$ python3 -q
>>> import numpy as np
>>> import numpy.linalg as la
>>> np.set_printoptions(precision=2, suppress=True, linewidth=100, sign=" ")
>>> rd = lambda a: np.round(a, 2) + 0
>>> mat = np.array([[-3, -6, 3, -6, 2, 8, -7],
...     [6, 1, -6, 5, 9, -6, 7],
...     [-9, 7, 7, -4, 3, -2, 0],
...     [-7, -5, -8, -1, 0, 7, -8],
...     [1, 6, -1, 9, 4, 5, -5]])
>>> mat
array([[-3, -6,  3, -6,  2,  8, -7],
       [ 6,  1, -6,  5,  9, -6,  7],
       [-9,  7,  7, -4,  3, -2,  0],
       [-7, -5, -8, -1,  0,  7, -8],
       [ 1,  6, -1,  9,  4,  5, -5]])
>>> r0, g = mat[1], mat[0]
>>> r0 @ g
np.int64(-151)
>>> pr = (r0 @ g) / (r0 @ r0) * r0
>>> rd(pr)
array([-3.43, -0.57,  3.43, -2.86, -5.15,  3.43, -4.  ])
>>> rd(la.norm(r0 + g) ** 2 + la.norm(r0 - g) ** 2)
np.float64(942.0)
>>> np.outer(r0, g)
array([[-18, -36,  18, -36,  12,  48, -42],
       [ -3,  -6,   3,  -6,   2,   8,  -7],
       [ 18,  36, -18,  36, -12, -48,  42],
       [-15, -30,  15, -30,  10,  40, -35],
       [-27, -54,  27, -54,  18,  72, -63],
       [ 18,  36, -18,  36, -12, -48,  42],
       [-21, -42,  21, -42,  14,  56, -49]])
>>> rd((g - pr) @ r0)
np.float64(0.0)
>>> K = np.load("dump.npy")
>>> K
array([[-1.81,  0.94, -2.9 , -1.07,  1.73, -2.28, -0.37, -0.47, -2.25, -4.31],
       [-1.59,  0.58, -1.91, -1.  ,  0.5 ,  0.52,  3.27,  2.35,  1.45,  2.02],
       [-0.47, -0.99,  4.17, -1.97, -0.2 ,  2.02,  0.17,  4.35,  0.15, -3.15],
       [-1.6 , -5.1 , -1.2 , -1.24, -3.81, -0.25, -0.39,  0.94, -0.19, -1.15],
       [ 1.53,  0.76, -1.  , -2.22, -0.14, -4.87,  1.33, -0.24, -0.6 ,  0.34],
       [ 0.6 ,  0.27, -2.12,  0.49, -2.11, -0.24,  2.15,  1.71, -3.15, -1.83],
       [-1.38, -0.86, -0.57,  2.01, -2.3 , -2.53,  2.56, -0.9 ,  4.22, -3.51],
       [ 0.17, -2.24, -3.19,  0.42,  1.55, -0.38,  1.22,  0.17, -0.63,  0.88],
       [ 1.24,  1.57, -2.15, -1.86, -2.33,  0.53, -0.48,  0.93,  2.46, -1.71],
       [-2.01,  2.65, -0.65,  2.96, -0.02, -1.49, -4.42,  1.99,  0.89,  2.51],
       [ 1.93, -3.98, -0.86,  2.22,  2.06, -0.88, -2.82,  3.42,  0.67, -2.97]])
>>> rng = np.random.default_rng(868181)
>>> idx = rng.permutation(10)
>>> other = K[:, idx] * rng.choice([-1, 1], 10)
>>> other
array([[-2.25, -2.9 , -1.73,  0.94, -1.81,  0.47,  1.07, -2.28, -0.37, -4.31],
       [ 1.45, -1.91, -0.5 ,  0.58, -1.59, -2.35,  1.  ,  0.52,  3.27,  2.02],
       [ 0.15,  4.17,  0.2 , -0.99, -0.47, -4.35,  1.97,  2.02,  0.17, -3.15],
       [-0.19, -1.2 ,  3.81, -5.1 , -1.6 , -0.94,  1.24, -0.25, -0.39, -1.15],
       [-0.6 , -1.  ,  0.14,  0.76,  1.53,  0.24,  2.22, -4.87,  1.33,  0.34],
       [-3.15, -2.12,  2.11,  0.27,  0.6 , -1.71, -0.49, -0.24,  2.15, -1.83],
       [ 4.22, -0.57,  2.3 , -0.86, -1.38,  0.9 , -2.01, -2.53,  2.56, -3.51],
       [-0.63, -3.19, -1.55, -2.24,  0.17, -0.17, -0.42, -0.38,  1.22,  0.88],
       [ 2.46, -2.15,  2.33,  1.57,  1.24, -0.93,  1.86,  0.53, -0.48, -1.71],
       [ 0.89, -0.65,  0.02,  2.65, -2.01, -1.99, -2.96, -1.49, -4.42,  2.51],
       [ 0.67, -0.86, -2.06, -3.98,  1.93, -3.42, -2.22, -0.88, -2.82, -2.97]])
>>> Uu, _, vt = la.svd(K.T @ other)
>>> idx
array([ 8,  2,  4,  1,  0,  7,  3,  5,  6,  9])
>>> rd(Uu @ vt)
array([[ 0.,  0.,  0.,  0.,  1.,  0.,  0.,  0.,  0.,  0.],
       [ 0.,  0.,  0.,  1.,  0.,  0.,  0.,  0.,  0.,  0.],
       [ 0.,  1.,  0.,  0.,  0.,  0.,  0.,  0.,  0.,  0.],
       [ 0.,  0.,  0.,  0.,  0.,  0., -1.,  0.,  0.,  0.],
       [ 0.,  0., -1.,  0.,  0.,  0.,  0.,  0.,  0.,  0.],
       [ 0.,  0.,  0.,  0.,  0.,  0.,  0.,  1.,  0.,  0.],
       [ 0.,  0.,  0.,  0.,  0.,  0.,  0.,  0.,  1.,  0.],
       [ 0.,  0.,  0.,  0.,  0., -1.,  0.,  0.,  0.,  0.],
       [ 1.,  0.,  0.,  0.,  0.,  0.,  0.,  0.,  0.,  0.],
       [ 0.,  0.,  0.,  0.,  0.,  0.,  0.,  0.,  0.,  1.]])
>>> vec = np.array([5, 7, 7, -8, 0, -4, -5, 1, -1, 1])
>>> y = K @ vec
>>> rd(la.pinv(K) @ K)
array([[ 1.,  0.,  0.,  0.,  0.,  0.,  0.,  0.,  0.,  0.],
       [ 0.,  1.,  0.,  0.,  0.,  0.,  0.,  0.,  0.,  0.],
       [ 0.,  0.,  1.,  0.,  0.,  0.,  0.,  0.,  0.,  0.],
       [ 0.,  0.,  0.,  1.,  0.,  0.,  0.,  0.,  0.,  0.],
       [ 0.,  0.,  0.,  0.,  1.,  0.,  0.,  0.,  0.,  0.],
       [ 0.,  0.,  0.,  0.,  0.,  1.,  0.,  0.,  0.,  0.],
       [ 0.,  0.,  0.,  0.,  0.,  0.,  1.,  0.,  0.,  0.],
       [ 0.,  0.,  0.,  0.,  0.,  0.,  0.,  1.,  0.,  0.],
       [ 0.,  0.,  0.,  0.,  0.,  0.,  0.,  0.,  1.,  0.],
       [ 0.,  0.,  0.,  0.,  0.,  0.,  0.,  0.,  0.,  1.]])
>>> rd(y)
array([ -5.77, -24.77,  27.79, -39.25,  37.26, -20.63, -44.3 , -43.42,  14.06,  11.94, -24.59])
>>> y = y + 0.3 * rng.normal(size=11)
>>> rd(y)
array([ -5.6 , -24.58,  27.77, -39.52,  37.48, -20.31, -44.78, -43.12,  13.71,  11.73, -24.92])
>>> b, *_ = la.lstsq(K, y)
>>> rd(K.T @ (y - K @ b))
array([ 0.,  0.,  0.,  0.,  0.,  0.,  0.,  0.,  0.,  0.])
>>> rd(la.norm(y - K @ b))
np.float64(0.12)
>>> def softmax(z):
...     e = np.exp(z - z.max(axis=-1, keepdims=True))
...     return e / e.sum(axis=-1, keepdims=True)
... 
>>> rd(softmax(K[5] + 2))
array([ 0.09,  0.07,  0.01,  0.08,  0.01,  0.04,  0.43,  0.27,  0.  ,  0.01])
>>> rd(softmax(K[5]))
array([ 0.09,  0.07,  0.01,  0.08,  0.01,  0.04,  0.43,  0.27,  0.  ,  0.01])
>>> S = K @ K.T / np.sqrt(10)
>>> rd(softmax(S + np.triu(np.full(S.shape, -np.inf), 1)))
array([[ 1.  ,  0.  ,  0.  ,  0.  ,  0.  ,  0.  ,  0.  ,  0.  ,  0.  ,  0.  ,  0.  ],
       [ 0.  ,  1.  ,  0.  ,  0.  ,  0.  ,  0.  ,  0.  ,  0.  ,  0.  ,  0.  ,  0.  ],
       [ 0.  ,  0.  ,  1.  ,  0.  ,  0.  ,  0.  ,  0.  ,  0.  ,  0.  ,  0.  ,  0.  ],
       [ 0.  ,  0.  ,  0.  ,  1.  ,  0.  ,  0.  ,  0.  ,  0.  ,  0.  ,  0.  ,  0.  ],
       [ 0.  ,  0.  ,  0.  ,  0.  ,  1.  ,  0.  ,  0.  ,  0.  ,  0.  ,  0.  ,  0.  ],
       [ 0.01,  0.  ,  0.  ,  0.  ,  0.  ,  0.99,  0.  ,  0.  ,  0.  ,  0.  ,  0.  ],
       [ 0.  ,  0.  ,  0.  ,  0.  ,  0.  ,  0.  ,  1.  ,  0.  ,  0.  ,  0.  ,  0.  ],
       [ 0.01,  0.03,  0.  ,  0.01,  0.01,  0.01,  0.  ,  0.92,  0.  ,  0.  ,  0.  ],
       [ 0.  ,  0.  ,  0.  ,  0.  ,  0.  ,  0.  ,  0.01,  0.  ,  0.99,  0.  ,  0.  ],
       [ 0.  ,  0.  ,  0.  ,  0.  ,  0.  ,  0.  ,  0.  ,  0.  ,  0.  ,  1.  ,  0.  ],
       [ 0.  ,  0.  ,  0.  ,  0.  ,  0.  ,  0.  ,  0.  ,  0.  ,  0.  ,  0.  ,  1.  ]])
